% ipython --no-banner

In [1]: import numpy as np

In [2]: np.set_printoptions(precision=3, suppress=True, linewidth=140)

In [3]: q, _ = np.linalg.qr(np.array([[-0.3, 1.8, 0.5, -0.7, -0.8],
   ...:     [-2.4, 0.1, 1.8, 0.0, 1.3],
   ...:     [-1.4, -0.1, -2.2, 0.3, -1.0],
   ...:     [1.1, 1.3, -0.3, 0.0, 0.1],
   ...:     [-0.2, -0.4, 0.5, 0.1, -0.4]]))

In [4]: J = 4 * q

In [5]: J
Out[5]: 
array([[-0.399,  3.263,  0.165,  2.14 ,  0.767],
       [-3.189,  0.59 ,  1.765, -1.407, -0.62 ],
       [-1.86 ,  0.061, -3.485, -0.355,  0.511],
       [ 1.462,  2.131, -0.405, -3.019,  0.205],
       [-0.266, -0.679,  0.738, -0.446,  3.837]])

In [6]: round(np.linalg.det(2 * J), 3), np.round(np.linalg.det(J), 3)
Out[6]: (np.float64(32768.0), np.float64(1024.0))

In [7]: round(np.einsum("ii->", J), 3)
Out[7]: np.float64(-2.477)

In [8]: round(float(np.linalg.det(J[::-1])), 3)
Out[8]: 1024.0

In [9]: Y = np.inv(J)
AttributeError: module 'numpy' has no attribute 'inv'


In [10]: Y = np.linalg.inv(J)

In [11]: round(np.linalg.cond(J), 3)
Out[11]: np.float64(1.0)

In [12]: np.round(J @ Y, 3) + 0
Out[12]: 
array([[1., 0., 0., 0., 0.],
       [0., 1., 0., 0., 0.],
       [0., 0., 1., 0., 0.],
       [0., 0., 0., 1., 0.],
       [0., 0., 0., 0., 1.]])

In [13]: proj = np.triu(np.array([[1, 0, 3, -3, -1],
    ...:     [0, -3, -3, 2, -2],
    ...:     [1, 1, 2, -1, -1],
    ...:     [0, 1, -3, 1, 3],
    ...:     [2, 2, -1, -1, 1]]), 1) + np.eye(5)

In [14]: Y = proj @ J @ np.linalg.inv(proj)

In [15]: np.poly(Y)
Out[15]: array([    1.   ,     2.477,    -5.351,    21.405,  -158.499, -1024.   ])

In [16]: round(float(np.abs(np.linalg.eigvals(J)).max()), 3)
Out[16]: 4.0

In [17]: assert J == J.T
ValueError: The truth value of an array with more than one element is ambiguous. Use a.any() or a.all()


In [18]: np.round(np.linalg.det(J), 3)
Out[18]: np.float64(1024.0)

In [19]: (J + J.T) / 2
Out[19]: 
array([[-0.399,  0.037, -0.848,  1.801,  0.251],
       [ 0.037,  0.59 ,  0.913,  0.362, -0.65 ],
       [-0.848,  0.913, -3.485, -0.38 ,  0.625],
       [ 1.801,  0.362, -0.38 , -3.019, -0.121],
       [ 0.251, -0.65 ,  0.625, -0.121,  3.837]])

In [20]: (J - J.T) / 2
Out[20]: 
array([[ 0.   ,  3.226,  1.013,  0.339,  0.517],
       [-3.226,  0.   ,  0.852, -1.769,  0.03 ],
       [-1.013, -0.852,  0.   ,  0.025, -0.113],
       [-0.339,  1.769, -0.025,  0.   ,  0.326],
       [-0.517, -0.03 ,  0.113, -0.326,  0.   ]])

In [21]: round(float(np.trace(J)), 3)
Out[21]: -2.477

In [22]: np.sort(np.abs(np.linalg.eigvals(J)))
Out[22]: array([4., 4., 4., 4., 4.])

In [23]: data = np.loadtxt("dump.csv", delimiter=",")

In [24]: data
Out[24]: 
array([[-2.,  1.,  1.,  1.,  1.,  1.,  1.,  1.,  1.,  1.,  1.,  1.],
       [ 1., -2.,  1.,  1.,  1.,  1.,  1.,  1.,  1.,  1.,  1.,  1.],
       [ 1.,  1., -2.,  1.,  1.,  1.,  1.,  1.,  1.,  1.,  1.,  1.],
       [ 1.,  1.,  1., -2.,  1.,  1.,  1.,  1.,  1.,  1.,  1.,  1.],
       [ 1.,  1.,  1.,  1., -2.,  1.,  1.,  1.,  1.,  1.,  1.,  1.],
       [ 1.,  1.,  1.,  1.,  1., -2.,  1.,  1.,  1.,  1.,  1.,  1.],
       [ 1.,  1.,  1.,  1.,  1.,  1., -2.,  1.,  1.,  1.,  1.,  1.],
       [ 1.,  1.,  1.,  1.,  1.,  1.,  1., -2.,  1.,  1.,  1.,  1.],
       [ 1.,  1.,  1.,  1.,  1.,  1.,  1.,  1., -2.,  1.,  1.,  1.],
       [ 1.,  1.,  1.,  1.,  1.,  1.,  1.,  1.,  1., -2.,  1.,  1.],
       [ 1.,  1.,  1.,  1.,  1.,  1.,  1.,  1.,  1.,  1., -2.,  1.],
       [ 1.,  1.,  1.,  1.,  1.,  1.,  1.,  1.,  1.,  1.,  1., -2.]])

In [25]: # symmetric

In [26]: ev, evecs = np.linalg.eigh(data)

In [27]: x0 = np.array([0, 4, -1, 0, -3, -7, 2, -6, -1, -3, 5, -1])

In [28]: np.round(x0 @ data @ x0 / (x0 @ x0), 3), round(float(ev[0]), 3), ev[-1]
Out[28]: (np.float64(-2.199), -3.0, np.float64(9.0))

In [29]: evecs * np.maximum(ev, 0) @ evecs.T
Out[29]: 
array([[0.75, 0.75, 0.75, 0.75, 0.75, 0.75, 0.75, 0.75, 0.75, 0.75, 0.75, 0.75],
       [0.75, 0.75, 0.75, 0.75, 0.75, 0.75, 0.75, 0.75, 0.75, 0.75, 0.75, 0.75],
       [0.75, 0.75, 0.75, 0.75, 0.75, 0.75, 0.75, 0.75, 0.75, 0.75, 0.75, 0.75],
       [0.75, 0.75, 0.75, 0.75, 0.75, 0.75, 0.75, 0.75, 0.75, 0.75, 0.75, 0.75],
       [0.75, 0.75, 0.75, 0.75, 0.75, 0.75, 0.75, 0.75, 0.75, 0.75, 0.75, 0.75],
       [0.75, 0.75, 0.75, 0.75, 0.75, 0.75, 0.75, 0.75, 0.75, 0.75, 0.75, 0.75],
       [0.75, 0.75, 0.75, 0.75, 0.75, 0.75, 0.75, 0.75, 0.75, 0.75, 0.75, 0.75],
       [0.75, 0.75, 0.75, 0.75, 0.75, 0.75, 0.75, 0.75, 0.75, 0.75, 0.75, 0.75],
       [0.75, 0.75, 0.75, 0.75, 0.75, 0.75, 0.75, 0.75, 0.75, 0.75, 0.75, 0.75],
       [0.75, 0.75, 0.75, 0.75, 0.75, 0.75, 0.75, 0.75, 0.75, 0.75, 0.75, 0.75],
       [0.75, 0.75, 0.75, 0.75, 0.75, 0.75, 0.75, 0.75, 0.75, 0.75, 0.75, 0.75],
       [0.75, 0.75, 0.75, 0.75, 0.75, 0.75, 0.75, 0.75, 0.75, 0.75, 0.75, 0.75]])

In [30]: (np.sign(evecs[:, -1].round(6)) == np.sign(evecs[0, -1].round(6))).astype(int)
Out[30]: array([1, 1, 1, 1, 1, 1, 1, 1, 1, 1, 1, 1])

In [31]: np.abs(data).sum(axis=1).max(), np.abs(ev).max()
Out[31]: (np.float64(13.0), np.float64(9.0))

In [32]: E = np.loadtxt("w.csv", delimiter=",")

In [33]: E
Out[33]: 
array([[ 0.059,  0.594, -0.38 ,  0.16 ,  0.514,  0.175],
       [ 0.239,  0.77 ,  0.3  , -0.038,  0.622, -0.16 ],
       [-0.028, -0.042,  0.032, -0.142,  0.353, -0.077],
       [ 0.255,  0.506, -0.348,  0.077,  0.766,  0.356],
       [-0.042,  0.908,  0.276,  0.015,  0.289, -0.329],
       [-0.07 ,  0.853,  0.395,  0.127,  0.059, -0.373],
       [-0.103, -0.082, -0.375,  0.208, -0.286,  0.019],
       [-0.054,  1.387,  0.347,  0.175,  0.508, -0.479],
       [ 0.262,  1.345,  0.317,  0.113,  0.3  , -0.46 ],
       [-0.041,  0.693, -0.658,  0.204,  0.661,  0.175]])

In [34]: x0 = np.array([0, 0, 1, 3, 3, 2])

In [35]: x0 @ E
ValueError: matmul: Input operand 1 has a mismatch in its core dimension 0, with gufunc signature (n?,k),(k,m?)->(n?,m?) (size 10 is different from 6)


In [36]: E @ np.ones(6)
Out[36]: array([ 1.122,  1.733,  0.096,  1.612,  1.117,  0.991, -0.619,  1.884,  1.877,  1.034])

In [37]: np.einsum("ij,j->i", E, x0)
Out[37]: array([ 1.992,  1.732,  0.511,  2.893,  0.53 ,  0.207, -0.571,  1.438,  0.636,  2.287])

In [38]: (E * x0).sum(axis=1)
Out[38]: array([ 1.992,  1.732,  0.511,  2.893,  0.53 ,  0.207, -0.571,  1.438,  0.636,  2.287])

In [39]: E @ (2 * x0)
Out[39]: array([ 3.984,  3.464,  1.022,  5.786,  1.06 ,  0.414, -1.142,  2.876,  1.272,  4.574])

In [40]: E @ np.eye(6)[3]
Out[40]: array([ 0.16 , -0.038, -0.142,  0.077,  0.015,  0.127,  0.208,  0.175,  0.113,  0.204])
